$ ipython --no-banner

In [1]: import numpy as np

In [2]: from numpy import linalg as LA

In [3]: np.set_printoptions(precision=2, suppress=True, linewidth=200, sign=" ")

In [4]: def tidy(a):
   ...:     return np.round(a, 2) + 0
   ...: 

In [5]: X = np.array([[8, 0, 0, 0], [9, -9, 0, 0], [7, 0, -6, 0], [1, -3, 9, -6]])

In [6]: # triangular: eigenvalues sit on the diagonal

In [7]: tidy(np.sort(LA.eigvals(X)))
Out[7]: array([-9., -6., -6.,  8.])

In [8]: [int(LA.matrix_rank(LA.matrix_power(X, p))) for p in range(1, 5)]
Out[8]: [4, 4, 4, 4]

In [9]: np.prod(np.diag(X)), tidy(LA.det(X))
Out[9]: (np.int64(-2592), np.float64(-2592.0))

In [10]: out = X[0, 0] * X[1:] - np.outer(X[1:, 0], X[0])

In [11]: out
Out[11]: 
array([[  0, -72,   0,   0],
       [  0,   0, -48,   0],
       [  0, -24,  72, -48]])

In [12]: np.flatnonzero(~out.round(6).any(axis=1))
Out[12]: array([], dtype=int64)

In [13]: tidy(X[:, 0] / X[0, 0])
Out[13]: array([ 1.  ,  1.12,  0.88,  0.12])

In [14]: u = np.array([0, 1, 2])

In [15]: r1 = np.array([-2, -1, -3, -3])

In [16]: M = np.outer(u, r1)

In [17]: M
Out[17]: 
array([[ 0,  0,  0,  0],
       [-2, -1, -3, -3],
       [-4, -2, -6, -6]])

In [18]: M.reshape(-1, 2)
Out[18]: 
array([[ 0,  0],
       [ 0,  0],
       [-2, -1],
       [-3, -3],
       [-4, -2],
       [-6, -6]])

In [19]: M.reshape(2, -1)
Out[19]: 
array([[ 0,  0,  0,  0, -2, -1],
       [-3, -3, -4, -2, -6, -6]])

In [20]: blk = M.reshape(3, 2, -1)

In [21]: blk.sum(axis=1)
Out[21]: 
array([[  0,   0],
       [ -5,  -4],
       [-10,  -8]])

In [22]: np.einsum("ihd,ihd->ih", blk, blk)
Out[22]: 
array([[  0,   0],
       [  5,  18],
       [ 20,  72]])

In [23]: blk[:, 0]
Out[23]: 
array([[ 0,  0],
       [-2, -1],
       [-4, -2]])

In [24]: blk.shape
Out[24]: (3, 2, 2)

In [25]: blk.transpose(1, 0, 2)
Out[25]: 
array([[[ 0,  0],
        [-2, -1],
        [-4, -2]],

       [[ 0,  0],
        [-3, -3],
        [-6, -6]]])

In [26]: np.einsum("ihd,jhd->hij", blk, blk).shape
Out[26]: (2, 3, 3)

In [27]: np.swapaxes(blk, 1, 2)[2]
Out[27]: 
array([[-4, -6],
       [-2, -6]])

In [28]: J = np.load("data.npy")

In [29]: J
Out[29]: 
array([[ -2.21,   4.5 ,   3.37,  -1.07,   2.5 ],
       [  1.49,  -4.2 ,  -3.9 ,   0.5 ,  -2.12],
       [  0.29,   2.23,   0.5 ,  -0.32,   2.29],
       [-11.29,   3.48,  -0.34,  -6.51,   0.6 ],
       [ -7.48,   4.25,   2.66,  -3.8 ,   0.87],
       [  3.2 ,  -2.57,  -2.42,   1.4 ,  -0.61],
       [ -5.6 ,   1.32,   0.4 ,  -2.91,  -0.52],
       [ -4.9 ,   4.8 ,   2.51,  -2.82,   2.52],
       [  6.32,  -1.59,   0.12,   3.5 ,   0.11],
       [ -3.69,   2.18,  -0.33,  -2.5 ,   1.5 ],
       [ -6.49,  -0.39,  -3.93,  -4.42,  -0.33],
       [  1.32,  -3.5 ,  -1.7 ,   0.99,  -2.62],
       [  3.72,   1.56,   1.92,   2.  ,   1.95],
       [ -0.9 ,   0.97,   1.73,  -0.07,  -0.08],
       [  4.92,  -4.81,  -2.51,   2.8 ,  -2.52],
       [ -3.07,   1.7 ,   3.52,  -0.69,  -0.98],
       [  7.38,  -3.3 ,  -3.78,   3.07,   0.67],
       [  4.53,   0.42,   3.48,   3.35,  -0.07],
       [  3.  ,  -1.92,  -0.22,   1.9 ,  -1.09],
       [  8.98,  -1.89,   1.02,   5.19,   0.09],
       [ -2.51,   2.31,   2.88,  -0.78,   0.19],
       [ -0.8 ,  -2.6 ,  -3.19,  -0.82,  -1.44],
       [  1.98,   0.  ,   0.41,   1.1 ,   0.37]])

In [30]: gram = np.cov(J, rowvar=False)

In [31]: tidy(np.polyfit(J[:, 4], J[:, 1], 1))
Out[31]: array([ 1.52,  0.04])

In [32]: tidy(LA.eigvalsh(gram)[::-1])
Out[32]: array([ 39.25,  10.18,   1.79,   0.  ,   0.  ])

In [33]: np.median(J, axis=0)
Out[33]: array([ 0.29,  0.42,  0.4 , -0.07,  0.09])

In [34]: left, sigma, vt = LA.svd(J)

In [35]: np.argmax(sigma[:-1] / (sigma[1:] + 1e-6)) + 1
Out[35]: np.int64(3)

In [36]: out = left[:, :3] @ np.diag(sigma[:3]) @ vt[:3]

In [37]: tidy(np.abs(J - out).max())
Out[37]: np.float64(0.05)

In [38]: out = np.c_[J[:, :3] @ np.array([[1, 0, 5], [2, 1, 1], [5, 2, 0]]), np.array([0, 1, 0, 0, 1, 0, 0, 0, 0, 1, 2, 0, 0, 2, 0, 1, 1, 0, 0, 1, 1, 1, 2])]

In [39]: tidy(out)
Out[39]: 
array([[ 23.64,  11.24,  -6.55,   0.  ],
       [-26.41, -12.  ,   3.25,   1.  ],
       [  7.25,   3.23,   3.68,   0.  ],
       [ -6.03,   2.8 , -52.97,   0.  ],
       [ 14.32,   9.57, -33.15,   1.  ],
       [-14.04,  -7.41,  13.43,   0.  ],
       [ -0.96,   2.12, -26.68,   0.  ],
       [ 17.25,   9.82, -19.7 ,   0.  ],
       [  3.74,  -1.35,  30.01,   0.  ],
       [ -0.98,   1.52, -16.27,   1.  ],
       [-26.92,  -8.25, -32.84,   2.  ],
       [-14.18,  -6.9 ,   3.1 ,   0.  ],
       [ 16.44,   5.4 ,  20.16,   0.  ],
       [  9.69,   4.43,  -3.53,   2.  ],
       [-17.25,  -9.83,  19.79,   0.  ],
       [ 17.93,   8.74, -13.65,   1.  ],
       [-18.12, -10.86,  33.6 ,   1.  ],
       [ 22.77,   7.38,  23.07,   0.  ],
       [ -1.94,  -2.36,  13.08,   0.  ],
       [ 10.3 ,   0.15,  43.01,   1.  ],
       [ 16.51,   8.07, -10.24,   1.  ],
       [-21.95,  -8.98,  -6.6 ,   1.  ],
       [  4.03,   0.82,   9.9 ,   2.  ]])

In [40]: tidy(LA.norm(LA.qr(J)[0].T @ out, axis=0) ** 2 / ((out ** 2).sum(axis=0) + 1e-12))
Out[40]: array([ 1.  ,  1.  ,  1.  ,  0.05])

In [41]: F = np.load("m.npy")

In [42]: F
Out[42]: 
array([[ 4,  5,  0,  5],
       [ 4,  5,  0,  5],
       [ 0,  3,  0,  5]])

In [43]: u, r1 = F[1], F[2]

In [44]: u @ u
Out[44]: np.int64(66)

In [45]: pr = (u @ r1) / (u @ u) * u

In [46]: LA.matrix_rank(np.outer(u, r1))
Out[46]: np.int64(1)

In [47]: tidy(LA.norm(u + r1) ** 2 + LA.norm(u - r1) ** 2)
Out[47]: np.float64(200.0)

In [48]: tidy(r1 - pr)
Out[48]: array([-2.42, -0.03,  0.  ,  1.97])

In [49]: left, sigma, vt = LA.svd(F)

In [50]: evecs = vt[:(sigma > 1e-8).sum()]

In [51]: rng = np.random.default_rng(796)

In [52]: x0 = F[2] + -3 * F[0] + rng.integers(2) * np.eye(4)[1]

In [53]: x0
Out[53]: array([-12., -12.,   0., -10.])

In [54]: tidy(LA.norm(x0 - evecs.T @ evecs @ x0))
Out[54]: np.float64(0.0)

In [55]: np.allclose(evecs.T @ evecs @ x0, x0)
Out[55]: True

In [56]: tidy(np.diag(evecs.T @ evecs))
Out[56]: array([ 0.84,  0.38,  0.  ,  0.78])

In [57]: tidy(evecs.T @ evecs)
Out[57]: 
array([[ 0.84,  0.31,  0.  , -0.19],
       [ 0.31,  0.38,  0.  ,  0.37],
       [ 0.  ,  0.  ,  0.  ,  0.  ],
       [-0.19,  0.37,  0.  ,  0.78]])

In [58]: t = np.radians(15)

In [59]: R = np.eye(4)

In [60]: R[2, 2] = R[3, 3] = np.cos(t)

In [61]: R[2, 3], R[3, 2] = -np.sin(t), np.sin(t)

In [62]: tidy(R)
Out[62]: 
array([[ 1.  ,  0.  ,  0.  ,  0.  ],
       [ 0.  ,  1.  ,  0.  ,  0.  ],
       [ 0.  ,  0.  ,  0.97, -0.26],
       [ 0.  ,  0.  ,  0.26,  0.97]])

In [63]: out = F @ R.T

In [64]: tidy(LA.svd(F, compute_uv=False)), tidy(LA.svd(out, compute_uv=False))
Out[64]: (array([ 12.56,   2.86,   0.  ]), array([ 12.56,   2.86,   0.  ]))

In [65]: tidy(out)
Out[65]: 
array([[ 4.  ,  5.  , -1.29,  4.83],
       [ 4.  ,  5.  , -1.29,  4.83],
       [ 0.  ,  3.  , -1.29,  4.83]])

In [66]: E = np.loadtxt("a.csv", delimiter=",")

In [67]: tidy(E)
Out[67]: 
array([[-7.39, -9.5 , 11.53, -7.61],
       [-7.11, -9.27, 11.32, -7.44],
       [-5.88, -8.24, 10.32, -6.65],
       [-4.6 , -7.11,  9.19, -5.8 ],
       [-1.27, -3.8 ,  5.46, -3.33],
       [-0.42, -2.71,  4.02, -2.53],
       [-0.28, -2.49,  3.72, -2.37],
       [-0.06, -2.11,  3.16, -2.08],
       [ 0.11, -1.76,  2.64, -1.82],
       [ 0.17, -1.61,  2.4 , -1.71],
       [ 0.18, -0.43,  0.42, -0.66],
       [ 0.05, -0.18,  0.09, -0.33],
       [ 0.26,  0.34,  0.3 ,  0.76],
       [ 1.02,  0.76,  0.97,  1.65],
       [ 3.35,  1.74,  2.6 ,  3.54],
       [ 5.22,  2.48,  3.71,  4.83],
       [ 7.07,  3.22,  4.71,  6.04],
       [ 7.58,  3.42,  4.97,  6.37],
       [10.4 ,  4.54,  6.36,  8.11],
       [10.91,  4.74,  6.59,  8.42],
       [12.15,  5.23,  7.16,  9.16],
       [12.83,  5.5 ,  7.47,  9.57],
       [16.61,  7.02,  9.09, 11.79],
       [17.93,  7.55,  9.64, 12.55],
       [19.82,  8.31, 10.39, 13.63]])

In [68]: np.abs(np.diag(LA.qr(E)[1])) > 1e-9
Out[68]: array([ True,  True,  True, False])

In [69]: np.allclose(E[:-1].T @ LA.lstsq(E[:-1].T, E[-1])[0], E[-1])
Out[69]: True

In [70]: gram = np.cov(E, rowvar=False)

In [71]: tidy(np.corrcoef(E.T))
Out[71]: 
array([[ 1.  ,  0.95,  0.19,  0.99],
       [ 0.95,  1.  , -0.1 ,  0.98],
       [ 0.19, -0.1 ,  1.  ,  0.1 ],
       [ 0.99,  0.98,  0.1 ,  1.  ]])

In [72]: tidy(np.median(E, axis=0))
Out[72]: array([ 0.26,  0.34,  4.97,  0.76])

In [73]: tidy(np.polyfit(E[:, 3], E[:, 0], 1))
Out[73]: array([ 1.18,  1.4 ])

In [74]: tidy(LA.eigvalsh(gram)[::-1])
Out[74]: array([ 127.63,   14.45,    0.52,    0.  ])

In [75]: [round(float(x), 2) for x in LA.svd(E, compute_uv=False)[:3]]
Out[75]: [60.52, 31.92, 3.57]

In [76]: LA.matrix_rank(E, rtol=0.1)
Out[76]: np.int64(2)

In [77]: basis = E[[20, 5]].astype(float)

In [78]: for _ in range(5):
    ...:     labels = LA.norm(E[:, None] - basis, axis=-1).argmin(axis=1)
    ...:     basis = np.array([E[labels == j].mean(axis=0) for j in range(2)])
    ...: 

In [79]: labels
Out[79]: array([ 1,  1,  1,  1,  1,  1,  1,  1,  1,  1,  1,  1,  1,  1,  1,  0,  0,  0,  0,  0,  0,  0,  0,  0,  0])

In [80]: tidy(basis)
Out[80]: 
array([[12.05,  5.2 ,  7.01,  9.05],
       [-1.46, -3.09,  4.54, -2.43]])

In [81]: np.bincount(labels)
Out[81]: array([ 10,  15])

In [82]: m1 = np.load("run7.npy")

In [83]: m1
Out[83]: 
array([[ 0.2, -3.2,  0.1],
       [ 1.9,  0.7, -0.8],
       [-0.5,  1. , -1. ]])

In [84]: x0 = np.array([3, 1, 3])

In [85]: y = m1 @ x0

In [86]: tidy(y)
Out[86]: array([-2.3,  4. , -3.5])

In [87]: tidy(LA.solve(m1, y))
Out[87]: array([ 3.,  1.,  3.])

In [88]: t = np.radians(45)

In [89]: R = np.eye(3)

In [90]: R[1, 1] = R[2, 2] = np.cos(t)

In [91]: R[1, 2], R[2, 1] = -np.sin(t), np.sin(t)

In [92]: tidy(R)
Out[92]: 
array([[ 1.  ,  0.  ,  0.  ],
       [ 0.  ,  0.71, -0.71],
       [ 0.  ,  0.71,  0.71]])

In [93]: out = m1 @ R.T

In [94]: tidy(LA.det(R)), tidy(np.trace(R))
Out[94]: (np.float64(1.0), np.float64(2.41))

In [95]: tidy(np.abs(out - m1).max(axis=0))
Out[95]: array([ 0.  ,  0.87,  2.29])

In [96]: proj = np.triu(np.array([[1, 0, -1], [1, -2, 2], [1, 0, 1]]), 1) + np.eye(3)

In [97]: out = proj @ R @ LA.inv(proj)

In [98]: tidy(proj @ R - R @ proj)
Out[98]: 
array([[ 0.  , -0.71,  0.29],
       [ 0.  ,  1.41,  0.  ],
       [ 0.  ,  0.  , -1.41]])

In [99]: tidy(out)
Out[99]: 
array([[ 1.  , -0.71,  1.71],
       [ 0.  ,  2.12, -3.54],
       [ 0.  ,  0.71, -0.71]])

In [100]: out = np.array([[7, -8, -7]])

In [101]: data = np.block([[np.zeros((1, 1)), out], [out.T, np.zeros((3, 3))]])

In [102]: data
Out[102]: 
array([[ 0.,  7., -8., -7.],
       [ 7.,  0.,  0.,  0.],
       [-8.,  0.,  0.,  0.],
       [-7.,  0.,  0.,  0.]])

In [103]: vals, evecs = LA.eigh(data)

In [104]: tidy(evecs.T @ data @ evecs)
Out[104]: 
array([[-12.73,   0.  ,   0.  ,   0.  ],
       [  0.  ,   0.  ,   0.  ,   0.  ],
       [  0.  ,   0.  ,   0.  ,   0.  ],
       [  0.  ,   0.  ,   0.  ,  12.73]])

In [105]: tidy(np.abs(evecs[:, -1]))
Out[105]: array([ 0.71,  0.39,  0.44,  0.39])

In [106]: vals.sum(), np.trace(data)
Out[106]: (np.float64(0.0), np.float64(0.0))

In [107]: np.unique(vals.round(6) + 0, return_counts=True)[1]
Out[107]: array([ 1,  2,  1])

In [108]: r = LA.matrix_rank(data)

In [109]: r
Out[109]: np.int64(2)

In [110]: ns = LA.svd(data)[2][r:].T

In [111]: np.allclose(data @ ns, 0)
Out[111]: True

In [112]: ns.shape
Out[112]: (4, 2)

In [113]: [int(LA.matrix_rank(data[:, :j + 1])) for j in range(4)]
Out[113]: [1, 2, 2, 2]

In [114]: [int(LA.matrix_rank(np.delete(data, i, axis=0))) for i in range(4)]
Out[114]: [1, 2, 2, 2]

In [115]: [int(LA.matrix_rank(data[:i])) for i in range(1, len(data) + 1)]
Out[115]: [1, 2, 2, 2]

In [116]: LA.matrix_rank(data.T @ data), LA.matrix_rank(data @ data.T)
Out[116]: (np.int64(2), np.int64(2))

In [117]: left, sigma, vt = LA.svd(data)

In [118]: evecs = vt[:(sigma > 1e-8).sum()]

In [119]: x0 = data[3] + 4 * data[0] + rng.integers(2) * np.eye(4)[1]

In [120]: x0
Out[120]: array([ -7.,  28., -32., -28.])

In [121]: np.allclose(evecs.T @ evecs @ x0, x0)
Out[121]: True

In [122]: tidy(np.diag(evecs.T @ evecs))
Out[122]: array([ 1. ,  0.3,  0.4,  0.3])

In [123]: K = np.load("layer7.npy")

In [124]: K
Out[124]: 
array([[-5, -1],
       [ 4,  4]])

In [125]: u = np.array([1, 1])

In [126]: out = K + np.outer(u, np.eye(2)[1])

In [127]: out
Out[127]: 
array([[-5.,  0.],
       [ 4.,  5.]])

In [128]: tidy(LA.det(out) / LA.det(K)), tidy(1 + LA.solve(K, u)[1])
Out[128]: (np.float64(1.56), np.float64(1.56))

In [129]: out = LA.inv(K)

In [130]: tidy(LA.slogdet(K)[0])
Out[130]: np.float64(-1.0)

In [131]: tidy(LA.cond(K))
Out[131]: np.float64(3.32)

In [132]: tidy(LA.det(K) * LA.det(out))
Out[132]: np.float64(1.0)
